>>> import numpy as np
>>> import numpy.linalg as la
>>> np.set_printoptions(suppress=True, linewidth=160)
>>> M = np.maximum(np.array([[0, -1, 2, 2],
...     [1, 3, 0, -3],
...     [0, -3, -1, 2],
...     [-3, -3, -2, 2],
...     [1, -3, 0, -1],
...     [-1, 3, -3, -1],
...     [-1, -1, 0, -1],
...     [-2, -1, 3, 3],
...     [1, -2, 0, 0],
...     [1, -1, -3, 1]]) @ np.array([[0, 1, -3, 1, 3, 0, 1],
...     [3, 1, 2, -3, 3, 3, 2],
...     [3, 2, -2, -3, -1, -2, -2],
...     [-1, 2, 1, -3, -3, -2, 1]]) + np.array([1, 1, 0, 0, 2, 1, 0]), 0)
>>> M
array([[ 2,  8,  0,  0,  0,  0,  0],
       [13,  0,  0,  1, 23, 16,  4],
       [ 0,  0,  0,  6,  0,  0,  0],
       [ 0,  0,  9,  6,  0,  0,  0],
       [ 0,  0,  0, 13,  0,  0,  0],
       [ 2,  0, 14,  2, 14, 18, 10],
       [ 0,  0,  0,  5,  0,  0,  0],
       [ 4, 10,  1,  0,  0,  0,  0],
       [ 0,  0,  0,  7,  0,  0,  0],
       [ 0,  0,  2, 10,  2,  2,  6]])
>>> Y = np.c_[M[:, :4] @ np.array([[-2, 1, 1, 1], [-1, 0, -1, 1], [-2, 1, 1, 1], [2, 0, 1, 0]]), np.array([1, 1, 1, 1, 0, 1, 4, 3, 2, 4])]
>>> Y
array([[-12,   2,  -6,  10,   1],
       [-24,  13,  14,  13,   1],
       [ 12,   0,   6,   0,   1],
       [ -6,   9,  15,   9,   1],
       [ 26,   0,  13,   0,   0],
       [-28,  16,  18,  16,   1],
       [ 10,   0,   5,   0,   4],
       [-20,   5,  -5,  15,   3],
       [ 14,   0,   7,   0,   2],
       [ 16,   2,  12,   2,   4]])
>>> np.round(la.lstsq(M, Y[:, 0])[0], 2) + 0
array([-2., -1., -2.,  2.,  0.,  0.,  0.])
>>> print(np.round(la.norm(la.qr(M)[0].T @ Y, axis=0) ** 2 / ((Y ** 2).sum(axis=0) + 1e-12), 2))
[1.   1.   1.   1.   0.69]
>>> np.round(la.norm(Y - M @ la.lstsq(M, Y)[0], axis=0), 2) + 0
array([0.  , 0.  , 0.  , 0.  , 3.91])
>>> la.norm(M, axis=1).argmax()
np.int64(1)
>>> round(la.norm(M) ** 2 / la.norm(M, 2) ** 2, 2)
np.float64(1.56)
>>> np.round(la.norm(M, axis=0), 2)
array([13.89, 12.81, 16.79, 20.49, 27.  , 24.17, 12.33])
>>> M[5] @ M[3]
np.int64(138)
>>> np.round(la.norm(M[5], 1), 2), round(la.norm(M[5], np.inf), 2)
(np.float64(60.0), np.float64(18.0))
>>> np.round(la.norm(M[5] - M[3]), 2)
np.float64(25.79)
>>> x = np.array([1, 1, 1, 1, 3, 2, 3])
>>> h1 = np.maximum(M @ x, 0)
>>> np.flatnonzero(h1 > 1e-9)
array([0, 1, 2, 3, 4, 5, 6, 7, 8, 9])
>>> np.maximum(M @ x, 0) - np.maximum(-M @ x, 0)
array([ 10, 127,   6,  15,  13, 126,   5,  15,   7,  40])
>>> M * (h1 > 1e-9)[:, None]
array([[ 2,  8,  0,  0,  0,  0,  0],
       [13,  0,  0,  1, 23, 16,  4],
       [ 0,  0,  0,  6,  0,  0,  0],
       [ 0,  0,  9,  6,  0,  0,  0],
       [ 0,  0,  0, 13,  0,  0,  0],
       [ 2,  0, 14,  2, 14, 18, 10],
       [ 0,  0,  0,  5,  0,  0,  0],
       [ 4, 10,  1,  0,  0,  0,  0],
       [ 0,  0,  0,  7,  0,  0,  0],
       [ 0,  0,  2, 10,  2,  2,  6]])
>>> np.maximum(M @ (3 * x), 0)
array([ 30, 381,  18,  45,  39, 378,  15,  45,  21, 120])
>>> np.round(np.tanh(M @ x), 2)
array([1., 1., 1., 1., 1., 1., 1., 1., 1., 1.])
>>> h1
array([ 10, 127,   6,  15,  13, 126,   5,  15,   7,  40])
>>> F = np.array([[0, 0, -2, 0, 0, 0, 0],
...     [0, 5, 0, 0, 0, 0, 0],
...     [-3, 0, -3, -1, 0, 0, 0],
...     [0, 0, 0, 2, 0, 0, -5],
...     [-2, 0, 0, 0, 3, 0, 0],
...     [0, -2, -3, 0, 0, 0, 0],
...     [1, 0, 0, 0, 0, 0, 0],
...     [0, -3, 3, 0, 0, 0, 0]])
>>> print(M.mean(axis=0))
[2.1 1.8 2.6 5.  3.9 3.6 2. ]
>>> print(np.unravel_index(np.abs(M).argmax(), M.shape))
(np.int64(1), np.int64(4))
>>> la.matrix_rank(M)
np.int64(7)
>>> round(float(la.norm(M)), 2)
50.24
>>> rng = np.random.default_rng(204)
>>> Y = F + rng.integers(-2, 3, (8, 6)) @ rng.integers(-2, 3, (6, 7))
>>> print(Y)
[[11 -4  2 -2  1  3  5]
 [-4 13 -4  8 -5 -1  4]
 [-7  4  1 -7  1 -5 -2]
 [ 5  6  1  8 -2  2  2]
 [-9  8 -3  2  0 -4  1]
 [ 3  2 -9 12 -7  6  9]
 [-5  6  0  0  0 -6 -2]
 [ 1 -5  9 -8  4  0 -3]]
>>> Y - F
array([[11, -4,  4, -2,  1,  3,  5],
       [-4,  8, -4,  8, -5, -1,  4],
       [-4,  4,  4, -6,  1, -5, -2],
       [ 5,  6,  1,  6, -2,  2,  7],
       [-7,  8, -3,  2, -3, -4,  1],
       [ 3,  4, -6, 12, -7,  6,  9],
       [-6,  6,  0,  0,  0, -6, -2],
       [ 1, -2,  6, -8,  4,  0, -3]])
>>> np.abs(Y - F).sum(axis=1)
array([30, 34, 26, 29, 28, 47, 20, 24])
>>> np.round(la.svd(Y - F, compute_uv=False), 2) + 0
array([28.1 , 22.53, 10.6 ,  3.11,  2.76,  0.94,  0.  ])
>>> A = np.load("layer7.npy")
>>> print(A.round(2))
[[0.5  0.   0.   0.   0.   0.5 ]
 [0.   0.5  0.   0.   0.5  0.  ]
 [0.   0.   0.33 0.33 0.33 0.  ]
 [0.   0.   0.   0.5  0.5  0.  ]
 [0.5  0.   0.   0.   0.5  0.  ]
 [0.   0.   0.   0.   0.   1.  ]]
>>> print(np.allclose(A, A.T))
False
>>> round(np.abs(la.eigvals(A)).max(), 2)
np.float64(1.0)
>>> np.round(np.sort(np.abs(la.eigvals(A))), 2)
array([0.33, 0.5 , 0.5 , 0.5 , 0.5 , 1.  ])
>>> np.round(A - A[0], 2)
array([[ 0.  ,  0.  ,  0.  ,  0.  ,  0.  ,  0.  ],
       [-0.5 ,  0.5 ,  0.  ,  0.  ,  0.5 , -0.5 ],
       [-0.5 ,  0.  ,  0.33,  0.33,  0.33, -0.5 ],
       [-0.5 ,  0.  ,  0.  ,  0.5 ,  0.5 , -0.5 ],
       [ 0.  ,  0.  ,  0.  ,  0.  ,  0.5 , -0.5 ],
       [-0.5 ,  0.  ,  0.  ,  0.  ,  0.  ,  0.5 ]])
>>> np.round(A.sum(axis=0), 2)
array([1.  , 0.5 , 0.33, 0.83, 1.83, 1.5 ])
>>> A.shape
(6, 6)
>>> np.round(A.mean(axis=0), 2)
array([0.17, 0.08, 0.06, 0.14, 0.31, 0.25])
>>> np.round(np.diff(A, axis=0), 2)
array([[-0.5 ,  0.5 ,  0.  ,  0.  ,  0.5 , -0.5 ],
       [ 0.  , -0.5 ,  0.33,  0.33, -0.17,  0.  ],
       [ 0.  ,  0.  , -0.33,  0.17,  0.17,  0.  ],
       [ 0.5 ,  0.  ,  0.  , -0.5 ,  0.  ,  0.  ],
       [-0.5 ,  0.  ,  0.  ,  0.  , -0.5 ,  1.  ]])
>>> np.zeros(6, 6)
Traceback (most recent call last):
  File "<python-input-45>", line 1, in <module>
    np.zeros(6, 6)
    ~~~~~~~~^^^^^^
TypeError: Cannot interpret '6' as a data type
>>> round(float(la.norm(A)), 2)
1.83
>>> np.abs(A).max()
np.float64(1.0)
>>> np.count_nonzero(A)
np.int64(12)
>>> A @ np.ones(6)
array([1., 1., 1., 1., 1., 1.])
>>> np.round(np.sort(np.abs(la.eigvals(A)))[::-1], 2)
array([1.  , 0.5 , 0.5 , 0.5 , 0.5 , 0.33])
>>> np.round(la.matrix_power(A, 2), 2)
array([[0.25, 0.  , 0.  , 0.  , 0.  , 0.75],
       [0.25, 0.25, 0.  , 0.  , 0.5 , 0.  ],
       [0.17, 0.  , 0.11, 0.28, 0.44, 0.  ],
       [0.25, 0.  , 0.  , 0.25, 0.5 , 0.  ],
       [0.5 , 0.  , 0.  , 0.  , 0.25, 0.25],
       [0.  , 0.  , 0.  , 0.  , 0.  , 1.  ]])
>>> p = np.eye(6)[1]
>>> for _ in range(3):
...     p = p @ A
...     print(p.round(2))
... 
[0.  0.5 0.  0.  0.5 0. ]
[0.25 0.25 0.   0.   0.5  0.  ]
[0.38 0.12 0.   0.   0.38 0.12]
>>> W0 = (rng.random((6, 6)) < 0.3) + np.eye(6)
>>> W0 /= W0.sum(axis=1, keepdims=True)
>>> W0.round(2)
array([[0.5 , 0.  , 0.  , 0.  , 0.  , 0.5 ],
       [0.  , 0.67, 0.33, 0.  , 0.  , 0.  ],
       [0.  , 0.33, 0.33, 0.  , 0.33, 0.  ],
       [0.  , 0.  , 0.  , 0.67, 0.33, 0.  ],
       [0.5 , 0.  , 0.  , 0.  , 0.5 , 0.  ],
       [0.  , 0.  , 0.  , 0.  , 0.  , 1.  ]])
>>> Y = W0 / np.sqrt((W0 ** 2).mean(axis=1, keepdims=True))
>>> np.round(W0 - W0.mean(axis=1, keepdims=True), 2)
array([[ 0.33, -0.17, -0.17, -0.17, -0.17,  0.33],
       [-0.17,  0.5 ,  0.17, -0.17, -0.17, -0.17],
       [-0.17,  0.17,  0.17, -0.17,  0.17, -0.17],
       [-0.17, -0.17, -0.17,  0.5 ,  0.17, -0.17],
       [ 0.33, -0.17, -0.17, -0.17,  0.33, -0.17],
       [-0.17, -0.17, -0.17, -0.17, -0.17,  0.83]])
>>> Y[5].round(2)
array([0.  , 0.  , 0.  , 0.  , 0.  , 2.45])
>>> la.matrix_rank(Y) == la.matrix_rank(W0)
np.True_
>>> print(np.round(la.norm(Y, axis=1), 2))
[2.45 2.45 2.45 2.45 2.45 2.45]
>>> idx = rng.permutation(6)
>>> idx
array([0, 1, 2, 5, 4, 3])
>>> Y = W0[idx][:, idx]
>>> np.round(np.diag(Y), 2)
array([0.5 , 0.67, 0.33, 1.  , 0.5 , 0.67])
>>> np.allclose(Y, W0)
False
>>> print(Y.round(2))
[[0.5  0.   0.   0.5  0.   0.  ]
 [0.   0.67 0.33 0.   0.   0.  ]
 [0.   0.33 0.33 0.   0.33 0.  ]
 [0.   0.   0.   1.   0.   0.  ]
 [0.5  0.   0.   0.   0.5  0.  ]
 [0.   0.   0.   0.   0.33 0.67]]
>>> round(float(np.trace(Y)), 2)
3.67
>>> print(np.round(la.det(Y), 2), round(la.det(W0[idx]), 2))
0.02 -0.02
>>> O, V = la.qr(W0[:, :4])[0], la.qr(W0[:, 4:])[0]
>>> sv = la.svd(O.T @ V, compute_uv=False)
>>> print(np.round(la.norm(O @ O.T - V @ V.T, 2), 2))
1.0
>>> print(np.round(np.degrees(np.arccos(sv.clip(0, 1))), 2))
[28.35 75.73]
>>> f = np.array([3, 1, 3, 2, 3, -3, 0, -2])
>>> J = f[np.abs(np.subtract.outer(np.arange(8), np.arange(8)))]
>>> J
array([[ 3,  1,  3,  2,  3, -3,  0, -2],
       [ 1,  3,  1,  3,  2,  3, -3,  0],
       [ 3,  1,  3,  1,  3,  2,  3, -3],
       [ 2,  3,  1,  3,  1,  3,  2,  3],
       [ 3,  2,  3,  1,  3,  1,  3,  2],
       [-3,  3,  2,  3,  1,  3,  1,  3],
       [ 0, -3,  3,  2,  3,  1,  3,  1],
       [-2,  0, -3,  3,  2,  3,  1,  3]])
>>> idx = rng.permutation(8)
>>> idx
array([3, 4, 1, 0, 7, 6, 5, 2])
>>> Y = J[idx][:, idx]
>>> np.round(np.sort(np.abs(la.eigvals(Y))), 2)
array([ 1.39,  2.18,  3.6 ,  3.94,  4.47,  6.6 ,  9.95, 13.05])
>>> np.allclose(Y, J)
False
>>> Y
array([[ 3,  1,  3,  2,  3,  2,  3,  1],
       [ 1,  3,  2,  3,  2,  3,  1,  3],
       [ 3,  2,  3,  1,  0, -3,  3,  1],
       [ 2,  3,  1,  3, -2,  0, -3,  3],
       [ 3,  2,  0, -2,  3,  1,  3, -3],
       [ 2,  3, -3,  0,  1,  3,  1,  3],
       [ 3,  1,  3, -3,  3,  1,  3,  2],
       [ 1,  3,  1,  3, -3,  3,  2,  3]])
>>> w, V = la.eigh(J)
>>> np.round(V.T @ V, 2) + 0
array([[1., 0., 0., 0., 0., 0., 0., 0.],
       [0., 1., 0., 0., 0., 0., 0., 0.],
       [0., 0., 1., 0., 0., 0., 0., 0.],
       [0., 0., 0., 1., 0., 0., 0., 0.],
       [0., 0., 0., 0., 1., 0., 0., 0.],
       [0., 0., 0., 0., 0., 1., 0., 0.],
       [0., 0., 0., 0., 0., 0., 1., 0.],
       [0., 0., 0., 0., 0., 0., 0., 1.]])
>>> print(np.round(np.abs(V[:, -1]), 2))
[0.22 0.31 0.38 0.46 0.46 0.38 0.31 0.22]
>>> np.round(w.sum(), 2), np.trace(J)
(np.float64(24.0), np.int64(24))
>>> np.unique(w.round(6) + 0, return_counts=True)[1]
array([1, 1, 1, 1, 1, 1, 1, 1])
>>> np.round(la.svd(J, compute_uv=False), 2)
array([13.05,  9.95,  6.6 ,  4.47,  3.94,  3.6 ,  2.18,  1.39])
>>> np.round(la.eigvalsh(J @ J), 2)
array([  1.93,   4.74,  12.94,  15.51,  19.98,  43.59,  98.97, 170.34])
>>> Y = J / np.sqrt((J ** 2).mean(axis=1, keepdims=True))
>>> np.round(la.norm(Y, axis=1), 2)
array([2.83, 2.83, 2.83, 2.83, 2.83, 2.83, 2.83, 2.83])
>>> np.round(J - J.mean(axis=1, keepdims=True), 2)
array([[ 2.12,  0.12,  2.12,  1.12,  2.12, -3.88, -0.88, -2.88],
       [-0.25,  1.75, -0.25,  1.75,  0.75,  1.75, -4.25, -1.25],
       [ 1.38, -0.62,  1.38, -0.62,  1.38,  0.38,  1.38, -4.62],
       [-0.25,  0.75, -1.25,  0.75, -1.25,  0.75, -0.25,  0.75],
       [ 0.75, -0.25,  0.75, -1.25,  0.75, -1.25,  0.75, -0.25],
       [-4.62,  1.38,  0.38,  1.38, -0.62,  1.38, -0.62,  1.38],
       [-1.25, -4.25,  1.75,  0.75,  1.75, -0.25,  1.75, -0.25],
       [-2.88, -0.88, -3.88,  2.12,  1.12,  2.12,  0.12,  2.12]])
>>> la.matrix_rank(Y) == la.matrix_rank(J)
np.True_
>>> mat = np.load("a.npy")
>>> mat
array([[ 4.25,  3.99, -4.94,  2.23, -2.9 , -4.74,  5.33,  8.04],
       [ 2.21,  4.89, -4.47,  4.26, -3.09, -7.66,  4.34,  9.65],
       [-2.05, -5.25,  4.26, -4.12,  2.99,  6.66, -3.48, -9.9 ],
       [ 3.9 , -1.54, -2.07, -3.66,  0.27,  4.38,  1.82, -4.05]])
>>> def softmax(z):
...     e = np.exp(z - z.max(axis=-1, keepdims=True))
...     return e / e.sum(axis=-1, keepdims=True)
... 
>>> softmax(mat).sum(axis=1)
array([1., 1., 1., 1.])
>>> np.round(softmax(mat[2]), 2) + 0
array([0.  , 0.  , 0.08, 0.  , 0.02, 0.9 , 0.  , 0.  ])
>>> S = mat @ mat.T / np.sqrt(8)
>>> softmax(S)[2] @ mat
array([-2.05, -5.25,  4.26, -4.12,  2.99,  6.66, -3.48, -9.9 ])
>>> np.round(softmax(S + np.triu(np.full(S.shape, -np.inf), 1)), 2) + 0
array([[1.  , 0.  , 0.  , 0.  ],
       [0.  , 1.  , 0.  , 0.  ],
       [0.  , 0.  , 1.  , 0.  ],
       [0.  , 0.  , 0.19, 0.81]])
